>>> import numpy as np
>>> import numpy.linalg as la
>>> np.set_printoptions(suppress=True, linewidth=200)
>>> feats = np.loadtxt("mat.csv", delimiter=",")
>>> print(feats)
[[ 0.4 -1.2 -0.6 -0.3]
 [ 1.2 -1.8  0.3  0.9]
 [-0.8  0.9  1.   0.2]
 [-1.2  0.6 -0.5 -0.1]]
>>> rng = np.random.default_rng(92)
>>> idx = rng.permutation(4)
>>> B = feats[:, idx] * rng.choice([-1, 1], 4)
>>> B
array([[-0.4,  0.6,  0.3,  1.2],
       [-1.2, -0.3, -0.9,  1.8],
       [ 0.8, -1. , -0.2, -0.9],
       [ 1.2,  0.5,  0.1, -0.6]])
>>> U, _, vt = la.svd(feats.T @ B)
>>> np.round(U @ vt, 1) + 0
array([[-1.,  0.,  0.,  0.],
       [ 0.,  0.,  0., -1.],
       [ 0., -1.,  0.,  0.],
       [ 0.,  0., -1.,  0.]])
>>> idx
array([0, 2, 3, 1])
>>> print(np.round(la.lstsq(feats, B)[0], 1) + 0)
[[-1.  0.  0.  0.]
 [ 0.  0.  0. -1.]
 [ 0. -1.  0.  0.]
 [ 0.  0. -1.  0.]]
>>> O, V = la.qr(feats[:, :1])[0], la.qr(feats[:, 1:])[0]
>>> sig = la.svd(O.T @ V, compute_uv=False)
>>> round(float(la.norm(O @ O.T - V @ V.T, 2)), 1)
1.0
>>> sig.round(1)
array([0.9])
>>> np.round(la.det(feats.T), 1)
np.float64(1.3)
>>> np.round(la.eigvals(feats), 1)
array([-1.2+0.5j, -1.2-0.5j,  1.4+0.j ,  0.6+0.j ])
>>> np.round(np.poly(feats), 1)
array([ 1. ,  0.5, -2.2, -1.4,  1.3])
>>> round(float(la.det(feats[::-1])), 1)
1.3
>>> r0 = np.array([5, 9])
>>> np.round(np.correlate(feats[2], feats[1], "full"), 1)
array([-0.7,  0.6,  2.6, -2.1, -0.7,  0.8,  0.2])
>>> np.round(np.cross(feats[2, :3], feats[1, :3]), 1)
array([2.1, 1.4, 0.4])
>>> data = np.load("test12.npy")
>>> data
array([[7., 0.],
       [0., 2.]])
>>> print((la.matrix_power((data != 0) + (data.T != 0) + np.eye(2), 2) > 0).astype(int))
[[1 0]
 [0 1]]
>>> data @ data
array([[49.,  0.],
       [ 0.,  4.]])
>>> (data != 0).astype(int)
array([[1, 0],
       [0, 1]])
>>> np.round(la.det(data), 1)
np.float64(14.0)
>>> vals, V = la.eig(data)
>>> vals
array([7., 2.])
>>> np.round(np.sort(la.eigvals(data.T)), 1)
array([2., 7.])
>>> W = np.array([[6, 4, 7, 4, 9], [7, 0, 5, 7, 4]])
>>> coef = np.array([2, 2, 0, 1, 1])
>>> act = np.maximum(data @ W + coef, 0)
>>> (act > 0).astype(int)
array([[1, 1, 1, 1, 1],
       [1, 1, 1, 1, 1]])
>>> cent = np.array([[-8, -3], [-9, -1], [0, 8], [-1, 2], [-9, -1]])
>>> act @ cent
array([[-1227.,   224.],
       [ -242.,    51.]])
>>> print(W @ cent)
[[-169   33]
 [ -99   29]]
>>> (act @ cent).round(6).argmax(axis=1)
array([1, 1])
>>> K = np.tril(np.array([[-1, -1, 0, -2], [0, 1, 0, -2], [2, 2, -2, 1], [0, -2, 2, -2]]), -1) + np.eye(4, dtype=int)
>>> K
array([[ 1,  0,  0,  0],
       [ 0,  1,  0,  0],
       [ 2,  2,  1,  0],
       [ 0, -2,  2,  1]])
>>> P = np.triu(np.array([[2, -5, -1, 4], [1, 4, -1, 4], [-5, -5, 5, 2], [1, 4, -1, -3]]), 1) + np.eye(4)
>>> B = P @ K @ la.inv(P)
>>> P @ K - K @ P
array([[ -2., -10.,   8.,   0.],
       [ -2., -10.,   8.,   0.],
       [  0.,   6.,   8., -16.],
       [  0.,   0.,  -2.,   4.]])
>>> B
array([[ -1., -20., -14., 116.],
       [ -2., -19., -14., 116.],
       [  2.,   8.,  15., -68.],
       [  0.,  -2.,   0.,   9.]])
>>> la.matrix_rank(B)
np.int64(4)
>>> B = K[0, 0] * K[1:] - np.outer(K[1:, 0], K[0])
>>> B
array([[ 0,  1,  0,  0],
       [ 0,  2,  1,  0],
       [ 0, -2,  2,  1]])
>>> K[:, 0] / K[0, 0]
array([1., 0., 2., 0.])
>>> r0 = np.array([-1, 3, -3])
>>> print(np.array([np.convolve(row, r0, "same") for row in K]))
[[ 3 -3  0  0]
 [-1  3 -3  0]
 [ 4 -1 -3 -3]
 [ 2 -8 11 -3]]
>>> np.polyval(r0, K[3])
array([ -3, -13,  -1,  -1])
>>> np.cross(K[3, :3], K[2, :3])
array([-6,  4,  4])
>>> np.correlate(K[3], K[2], "full")
array([ 0,  0, -2, -2,  1,  6,  2])
>>> r0 = np.array([0, 1, 2, 1])
>>> B = K + np.outer(r0, np.eye(4)[1])
>>> print(la.matrix_rank(la.inv(B) - la.inv(K), tol=1e-8))
1
>>> B
array([[ 1.,  0.,  0.,  0.],
       [ 0.,  2.,  0.,  0.],
       [ 2.,  4.,  1.,  0.],
       [ 0., -1.,  2.,  1.]])
>>> E = np.array([[77, -1, 83], [-1, 29, 9], [83, 9, 99]])
>>> P = np.triu(np.array([[8, 5, 7, 9], [7, 4, 0, 9], [0, 6, 4, 2], [8, 0, 6, 0]]), 1) + np.eye(4)
>>> B = P @ feats @ la.inv(P)
>>> round(la.det(B), 1)
np.float64(1.3)
>>> x = np.ones(3)
>>> for _ in range(4):
...     x = E @ x
...     x /= la.norm(x)
...     print(round(x @ E @ x, 1))
... 
170.4
171.9
172.0
172.0
>>> round(float(la.eigvalsh(E)[-1]), 1)
172.0
>>> x.round(1) + 0
array([0.7, 0. , 0.8])
>>> np.round(la.eigvals(K), 1)
array([1., 1., 1., 1.])
>>> round(la.eigvals(K).sum().real, 1)
np.float64(4.0)
>>> round(float(la.det(K[::-1])), 1)
1.0
>>> vals, V = la.eig(E)
>>> vals.round(1)
array([172. ,   2.6,  30.4])
>>> np.round(np.sort(la.eigvals(la.inv(E))), 1) + 0
array([0. , 0. , 0.4])
>>> A = np.load("arr.npy")
>>> A
array([[6, 5, 5, 1],
       [0, 0, 0, 0],
       [0, 0, 0, 0]])
>>> rank = la.matrix_rank(A)
>>> rank
np.int64(1)
>>> ns = la.svd(A)[2][rank:].T
>>> np.round(A @ ns, 1) + 0
array([[0., 0., 0.],
       [0., 0., 0.],
       [0., 0., 0.]])
>>> [int(la.matrix_rank(A[:, :j + 1])) for j in range(4)]
[1, 1, 1, 1]
>>> print([int(la.matrix_rank(np.delete(A, i, axis=0))) for i in range(3)])
[0, 1, 1]
>>> np.allclose(A @ ns, 0)
True
>>> U, sig, vt = la.svd(A)
>>> np.argmax(sig[:-1] / (sig[1:] + 1e-6)) + 1
np.int64(1)
>>> sig.round(1)
array([9.3, 0. , 0. ])
>>> B = U[:, :1] @ np.diag(sig[:1]) @ vt[:1]
>>> la.matrix_rank(B)
np.int64(1)
>>> round(la.norm(A - B, 2), 1), sig[1]
(np.float64(0.0), np.float64(0.0))
